$ python3 -q
>>> import numpy as np
>>> np.set_printoptions(suppress=True, linewidth=140)
>>> E = np.load("x.npy")
>>> E
array([[ 1,  0,  0, -2,  2, -1],
       [-1,  1,  0,  0, -2,  2],
       [ 2, -1,  1,  0,  0, -2],
       [-2,  2, -1,  1,  0,  0],
       [ 0, -2,  2, -1,  1,  0],
       [ 0,  0, -2,  2, -1,  1]])
>>> Uu, sigma, vt = np.linalg.svd(E)
>>> evecs = vt[:(sigma > 1e-8).sum()]
>>> rng = np.random.default_rng(4349)
>>> x = E[1] + -2 * E[0] + rng.integers(2) * np.eye(6)[3]
>>> x
array([-3.,  1.,  0.,  5., -6.,  4.])
>>> np.round(np.diag(evecs.T @ evecs), 2)
array([0.83, 0.83, 0.83, 0.83, 0.83, 0.83])
>>> np.round(evecs.T @ evecs, 2)
array([[ 0.83, -0.17, -0.17, -0.17, -0.17, -0.17],
       [-0.17,  0.83, -0.17, -0.17, -0.17, -0.17],
       [-0.17, -0.17,  0.83, -0.17, -0.17, -0.17],
       [-0.17, -0.17, -0.17,  0.83, -0.17, -0.17],
       [-0.17, -0.17, -0.17, -0.17,  0.83, -0.17],
       [-0.17, -0.17, -0.17, -0.17, -0.17,  0.83]])
>>> np.allclose(evecs.T @ evecs @ x, x)
False
>>> round(np.linalg.norm(x - evecs.T @ evecs @ x), 2)
np.float64(0.41)
>>> np.argsort(-np.linalg.norm(E, axis=0).round(6), kind="stable")[:3]
array([0, 1, 2])
>>> [round(float(x), 2) for x in np.linalg.svd(E, compute_uv=False)[:3]]
[6.0, 3.0, 3.0]
>>> np.linalg.matrix_rank(E, rtol=0.1)
np.int64(5)
>>> round(float(np.linalg.norm(E, 2) / np.linalg.norm(E)), 2)
0.77
